In [1]: import numpy as np

In [2]: import numpy.linalg as la

In [3]: np.set_printoptions(precision=1, suppress=True, linewidth=100, sign=" ")

In [4]: J = np.load("a.npy")

In [5]: print(J)
[[-2.  1.  0.  0.  0.  0.  0.]
 [ 0. -2.  1.  0.  0.  0.  0.]
 [ 0.  0. -2.  1.  0.  0.  0.]
 [ 0.  0.  0. -2.  1.  0.  0.]
 [ 0.  0.  0.  0. -2.  1.  0.]
 [ 0.  0.  0.  0.  0. -2.  1.]
 [ 0.  0.  0.  0.  0.  0. -2.]]

In [6]: rng = np.random.default_rng(42347)

In [7]: labels = rng.permutation(7)

In [8]: print(labels)
[ 4  3  2  5  6  0  1]

In [9]: B = J[labels][:, labels]

In [10]: print(np.trace(B))
-14.0

In [11]: print(np.diag(B))
[-2. -2. -2. -2. -2. -2. -2.]

In [12]: print(np.sort(la.eigvals(J)))
[-2. -2. -2. -2. -2. -2. -2.]

In [13]: print(J @ J)
[[ 4. -4.  1.  0.  0.  0.  0.]
 [ 0.  4. -4.  1.  0.  0.  0.]
 [ 0.  0.  4. -4.  1.  0.  0.]
 [ 0.  0.  0.  4. -4.  1.  0.]
 [ 0.  0.  0.  0.  4. -4.  1.]
 [ 0.  0.  0.  0.  0.  4. -4.]
 [ 0.  0.  0.  0.  0.  0.  4.]]

In [14]: print([int(la.matrix_rank(la.matrix_power(J, p))) for p in range(1, 8)])
[7, 7, 7, 7, 7, 7, 7]

In [15]: print(la.matrix_rank(J - J[0, 0] * np.eye(7)))
6

In [16]: x = np.array([0, 3, -2, 3, -3, -1, 2])

In [17]: rhs = J @ x

In [18]: beta, lr = np.zeros(7), 1 / la.norm(J, 2) ** 2

In [19]: for i in range(12):
    ...:     beta -= lr * J.T @ (J @ beta - rhs)
    ...:     if i % 2 == 0: print(i, round(la.norm(J @ beta - rhs), 1))
    ...: 
0 3.1
2 1.2
4 0.7
6 0.4
8 0.3
10 0.2

In [20]: print(beta)
[-0.1  2.9 -2.   3.  -3.  -1.   2. ]

In [21]: f, g = J[1], J[5]

In [22]: print(f @ g)
0.0

In [23]: p = (f @ g) / (f @ f) * f

In [24]: print(p)
[ 0. -0.  0.  0.  0.  0.  0.]

In [25]: print(round(la.norm(f + g) ** 2 + la.norm(f - g) ** 2, 1))
20.0

In [26]: print(la.matrix_rank(np.outer(f, g)))
1

In [27]: print(np.outer(f, g))
[[ 0.  0.  0.  0.  0. -0.  0.]
 [-0. -0. -0. -0. -0.  4. -2.]
 [ 0.  0.  0.  0.  0. -2.  1.]
 [ 0.  0.  0.  0.  0. -0.  0.]
 [ 0.  0.  0.  0.  0. -0.  0.]
 [ 0.  0.  0.  0.  0. -0.  0.]
 [ 0.  0.  0.  0.  0. -0.  0.]]

In [28]: m1 = np.array([[2.5, 3.6, 7.0],
    ...:     [-2.7, -5.5, 0.2],
    ...:     [-0.7, -1.3, 2.7],
    ...:     [1.6, 2.5, 5.6],
    ...:     [-2.3, -3.1, 0.3],
    ...:     [5.0, 7.1, 10.4],
    ...:     [-1.3, 0.2, 1.3],
    ...:     [-0.3, -1.6, 3.4],
    ...:     [-0.6, -2.5, 3.1],
    ...:     [-4.0, -4.1, -2.5],
    ...:     [-3.4, -7.4, -0.6],
    ...:     [-0.1, 2.0, 2.9]])

In [29]: d = la.norm(m1[:, None] - m1[None], axis=-1)

In [30]: print(d.mean(axis=1).argmax())
5

In [31]: print(d[2].round(6).argsort(kind="stable")[:4])
[ 2  7  8  6]

In [32]: print(np.unravel_index(d.round(6).argmax(), d.shape))
(np.int64(5), np.int64(10))

In [33]: print(d[2])
[  7.3   5.3   0.    5.3   3.4  12.7   2.1   0.9   1.3   6.8   7.4   3.4]

In [34]: cov = np.cov(m1, rowvar=False)

In [35]: print(np.polyfit(m1[:, 0], m1[:, 2], 1))
[ 1.4  3.5]

In [36]: print(np.argwhere(np.triu(np.abs(np.corrcoef(m1.T)) > 0.8, 1)))
[[ 0  1]
 [ 0  2]
 [ 1  2]]

In [37]: print(cov.shape)
(3, 3)

In [38]: print(np.round(la.eigvalsh(cov)[::-1], 1) + 0)
[ 34.5   1.7   0. ]

In [39]: print(m1.std(axis=0))
[ 2.5  3.9  3.4]

In [40]: labels = rng.permutation(3)

In [41]: B = m1[:, labels] * rng.choice([-1, 1], 3)

In [42]: print(B)
[[ -2.5   3.6  -7. ]
 [  2.7  -5.5  -0.2]
 [  0.7  -1.3  -2.7]
 [ -1.6   2.5  -5.6]
 [  2.3  -3.1  -0.3]
 [ -5.    7.1 -10.4]
 [  1.3   0.2  -1.3]
 [  0.3  -1.6  -3.4]
 [  0.6  -2.5  -3.1]
 [  4.   -4.1   2.5]
 [  3.4  -7.4   0.6]
 [  0.1   2.   -2.9]]

In [43]: Uu, _, Vh = la.svd(m1.T @ B)

In [44]: print(np.round(Uu @ Vh, 1) + 0)
[[-1.  0.  0.]
 [ 0.  1.  0.]
 [ 0.  0. -1.]]

In [45]: print(labels)
[ 0  1  2]

In [46]: print(np.round(la.lstsq(m1, B)[0], 1) + 0)
[[-1.  0.  0.]
 [ 0.  1.  0.]
 [ 0.  0. -1.]]

In [47]: proj = B @ la.solve(B.T @ B, B.T)

In [48]: print(la.matrix_rank(np.eye(12) - proj))
9

In [49]: print(np.diag(proj))
[ 0.2  0.2  0.1  0.1  0.1  0.5  0.3  0.1  0.2  0.4  0.4  0.3]

In [50]: print(np.round(la.eigvalsh(proj), 1) + 0)
[ 0.  0.  0.  0.  0.  0.  0.  0.  0.  1.  1.  1.]

In [51]: print(proj.round(1) + 0)
[[ 0.2  0.   0.1  0.2  0.   0.3  0.   0.1  0.1 -0.1  0.   0.1]
 [ 0.   0.2  0.1  0.   0.1 -0.1  0.   0.1  0.2  0.1  0.3 -0.1]
 [ 0.1  0.1  0.1  0.1  0.1  0.1  0.1  0.1  0.1  0.1  0.1  0.1]
 [ 0.2  0.   0.1  0.1  0.   0.2  0.1  0.1  0.1  0.   0.   0.1]
 [ 0.   0.1  0.1  0.   0.1 -0.1  0.1  0.1  0.1  0.2  0.1  0.1]
 [ 0.3 -0.1  0.1  0.2 -0.1  0.5  0.   0.1  0.1 -0.2 -0.1  0.1]
 [ 0.   0.   0.1  0.1  0.1  0.   0.3  0.  -0.1  0.3 -0.1  0.3]
 [ 0.1  0.1  0.1  0.1  0.1  0.1  0.   0.1  0.2  0.   0.2  0. ]
 [ 0.1  0.2  0.1  0.1  0.1  0.1 -0.1  0.2  0.2  0.   0.2 -0.1]
 [-0.1  0.1  0.1  0.   0.2 -0.2  0.3  0.   0.   0.4  0.   0.2]
 [ 0.   0.3  0.1  0.   0.1 -0.1 -0.1  0.2  0.2  0.   0.4 -0.1]
 [ 0.1 -0.1  0.1  0.1  0.1  0.1  0.3  0.  -0.1  0.2 -0.1  0.3]]

In [52]: F = np.load("sample5.npy")

In [53]: print(F)
[[ 0.  1.  1.  0.  1.  1.  0.  0.  2.  1.  0.]
 [ 1.  1.  0.  0.  0.  1.  1.  2.  1.  2.  0.]
 [ 0.  0.  2.  2.  2.  0.  2.  0.  0.  1.  0.]
 [ 1.  1.  0.  0.  2.  1.  1.  0.  0.  2.  0.]
 [ 0.  1.  0.  0.  2.  1.  2.  0.  1.  1.  0.]
 [ 0.  1.  1.  1.  1.  2.  2.  0.  0.  0.  0.]
 [ 2.  2.  0.  0.  0.  0.  1.  1.  1.  0.  0.]
 [ 1.  1.  1.  0.  0.  1.  0.  2.  1.  1.  0.]
 [ 0.  0.  0.  1.  0.  1.  2.  2.  0.  2.  0.]
 [ 1.  0.  1.  0.  2.  0.  0.  2.  1.  0.  0.]
 [ 0.  0.  0.  0.  0.  0.  0.  0.  0.  0. -6.]]

In [54]: # splits into 2 blocks

In [55]: x = np.array([-2, -1, -1])

In [56]: rhs = m1 @ x

In [57]: print(rhs.round(1) + 0)
[-15.6  10.7   0.  -11.3   7.4 -27.5   1.1  -1.2   0.6  14.6  14.8  -4.7]

In [58]: la.solve(m1, rhs)
LinAlgError: Last 2 dimensions of the array must be square


In [59]: print(la.solve(m1.T @ m1, m1.T @ rhs))
[-2. -1. -1.]

In [60]: rhs = rhs + 0.1 * rng.normal(size=12)

In [61]: print(rhs.round(1) + 0)
[-15.6  10.7   0.  -11.2   7.4 -27.4   1.1  -1.1   0.6  14.6  14.8  -4.6]

In [62]: beta, *_ = la.lstsq(m1, rhs)

In [63]: print(beta)
[-2. -1. -1.]

In [64]: print(np.round(m1.T @ (rhs - m1 @ beta), 1) + 0)
[ 0.  0.  0.]

In [65]: feats = np.load("case8.npy")

In [66]: print(feats.round(1) + 0)
[[-0.2  0.6  0.3  0.4  0.2  0.2  0.1  0.1 -0.2  0.2  0.2]
 [-0.1 -0.5  0.1  0.2  0.  -0.3  0.4 -0.1 -0.2  0.5 -0.4]
 [-0.4  0.2 -0.2 -0.4 -0.5  0.2  0.1 -0.1 -0.3  0.4  0. ]
 [ 0.2 -0.1 -0.2 -0.2  0.1  0.7  0.4  0.1  0.  -0.1 -0.3]
 [-0.2  0.   0.4  0.  -0.2 -0.1  0.6  0.5  0.2 -0.3  0. ]
 [ 0.2  0.1  0.1 -0.1  0.6  0.1  0.2 -0.2 -0.3  0.3  0.1]
 [-0.2 -0.1 -0.2 -0.4  0.4 -0.1 -0.2  0.7  0.   0.2  0.2]
 [ 0.1  0.   0.4  0.   0.   0.2 -0.4  0.3 -0.3  0.  -0.6]
 [-0.3 -0.5  0.1  0.2 -0.1  0.5 -0.1  0.  -0.3 -0.1  0.4]
 [ 0.3  0.1 -0.3  0.  -0.1 -0.3  0.2  0.2 -0.7 -0.4  0.1]
 [-0.5  0.1 -0.6  0.4  0.2  0.1  0.   0.1  0.  -0.1 -0.3]
 [ 0.5  0.  -0.2  0.4 -0.3  0.2  0.   0.4  0.1  0.5  0.1]]

In [67]: B = np.c_[feats[:, :6] @ np.array([[-8, 3, 6, -2, -5, 1],
    ...:     [7, 8, -6, 0, 1, -9],
    ...:     [1, 2, 6, 8, 0, 3],
    ...:     [-7, -3, 7, 9, 3, -3],
    ...:     [1, -7, -1, 1, 4, 0],
    ...:     [-2, -7, 2, 2, 8, -3]]), np.array([-9, -4, -4, -9, 1, 0, 4, -3, -5, 4, 3, -8])]

In [68]: print(B.round(1) + 0)
[[ 3.1  1.4  0.3  7.1  4.7 -6.2 -9. ]
 [-3.3 -2.1  3.8  2.5 -1.9  4.6 -4. ]
 [ 6.7  4.3 -6.9 -4.6  0.1 -2.3 -4. ]
 [-2.2 -5.2  0.4 -2.5  4.  -0.9 -9. ]
 [ 2.3  1.9  0.8  3.  -0.2  1.   1. ]
 [ 0.6 -2.8 -0.4 -0.3  1.6  0.   0. ]
 [ 3.8 -2.8 -4.6 -4.   0.3  2.1  4. ]
 [-0.2  0.   2.9  3.2  1.   0.7 -3. ]
 [-4.2 -8.5  5.   4.6  4.9  2.9 -5. ]
 [-1.6  4.  -0.9 -3.5 -4.1 -0.9  4. ]
 [ 1.3 -4.9 -4.3  0.4  5.3 -4.9  3. ]
 [-7.4  0.6  5.   1.  -0.9 -1.9 -8. ]]

In [69]: print(la.matrix_rank(B))
7

In [70]: print(np.round(la.norm(B - feats @ la.lstsq(feats, B)[0], axis=0), 1) + 0)
[ 0.   0.   0.   0.   0.   0.   4.4]

In [71]: x = np.array([-1, 0, 3, 2, -3, -2, -3])

In [72]: rhs = B @ x

In [73]: print(rhs)
[ 37.4  28.2 -20.3  15.2   1.5  -7.  -42.9  19.9  22.8  -6.2 -28.5  55. ]

In [74]: la.solve(B, rhs)
LinAlgError: Last 2 dimensions of the array must be square


In [75]: rhs = rhs + 0.3 * rng.normal(size=12)

In [76]: print(rhs)
[ 38.   28.6 -20.3  15.6   1.7  -6.9 -42.9  19.8  22.9  -6.  -28.3  55.4]

In [77]: beta, *_ = la.lstsq(B, rhs)

In [78]: print(beta)
[-1.  -0.1  3.   2.1 -3.2 -2.1 -3. ]

In [79]: print([round(float(la.norm(la.solve(B.T @ B + lam * np.eye(7), B.T @ rhs))), 2) for lam in (0, 1, 10, 100)])
[6.15, 5.29, 4.88, 3.83]

In [80]: W1 = np.array([[1, 3, 2, 3, 1, 1],
    ...:     [0, 0, 1, 3, 3, 1],
    ...:     [3, 2, 1, 2, 2, 0],
    ...:     [2, 0, 2, 3, 0, 1],
    ...:     [1, 2, 1, 3, 2, 2],
    ...:     [3, 2, 3, 1, 3, 0],
    ...:     [1, 1, 2, 2, 1, 0],
    ...:     [3, 1, 0, 2, 2, 3],
    ...:     [0, 2, 2, 3, 1, 1],
    ...:     [1, 3, 2, 0, 0, 2],
    ...:     [0, 3, 1, 1, 1, 2]])

In [81]: beta = np.array([-2, -1, -2, 1, -1, -1])

In [82]: hid = np.maximum(F @ W1 + beta, 0)

In [83]: print((hid > 0).mean(axis=0))
[ 0.9  0.9  0.9  0.9  0.9  0.9]

In [84]: print(hid)
[[  6.  12.  10.  16.  11.   6.]
 [ 11.  15.  12.  17.  12.  12.]
 [ 13.  12.  12.  21.   9.   7.]
 [  7.  15.  12.  16.  11.   9.]
 [  6.  12.  12.  18.  12.   7.]
 [ 12.   9.  13.  18.  14.   3.]
 [  4.   9.   8.  20.  11.   7.]
 [ 12.  13.   9.  17.  13.  10.]
 [ 13.  11.  11.  13.   8.  10.]
 [ 10.  12.   5.  19.  11.  11.]
 [  0.   0.   0.   0.   0.   0.]]

In [85]: Z = np.array([[0, -1, -2],
    ...:     [-2, 3, -3],
    ...:     [-1, 0, 2],
    ...:     [-2, 0, 1],
    ...:     [2, 3, 2],
    ...:     [-1, 1, 2]])

In [86]: print((hid @ Z).round(6).argmax(axis=1))
[ 1  1  1  1  1  1  1  1  1  1  0]

In [87]: x = np.array([-1, 1, 0, 1, 2, -2])

In [88]: rhs = hid @ x

In [89]: print(np.round(la.solve(hid.T @ hid, hid.T @ rhs), 1) + 0)
[-1.  1.  0.  1.  2. -2.]

In [90]: print(rhs)
[ 32.  21.  24.  28.  34.  37.  33.  24.   7.  21.   0.]

In [91]: rhs = rhs + 0.3 * rng.normal(size=11)

In [92]: print(rhs)
[ 32.1  21.2  23.5  28.   34.1  37.   32.8  23.8   7.5  20.8   0.3]

In [93]: beta, *_ = la.lstsq(hid, rhs)

In [94]: print(np.round(hid.T @ (rhs - hid @ beta), 1) + 0)
[ 0.  0.  0.  0.  0.  0.]

In [95]: print([round(float(la.norm(la.solve(hid.T @ hid + lam * np.eye(6), hid.T @ rhs))), 2) for lam in (0, 1, 10, 100)])
[3.24, 3.13, 2.67, 1.6]

In [96]: print(beta.round())
[-1.  1.  0.  1.  2. -2.]
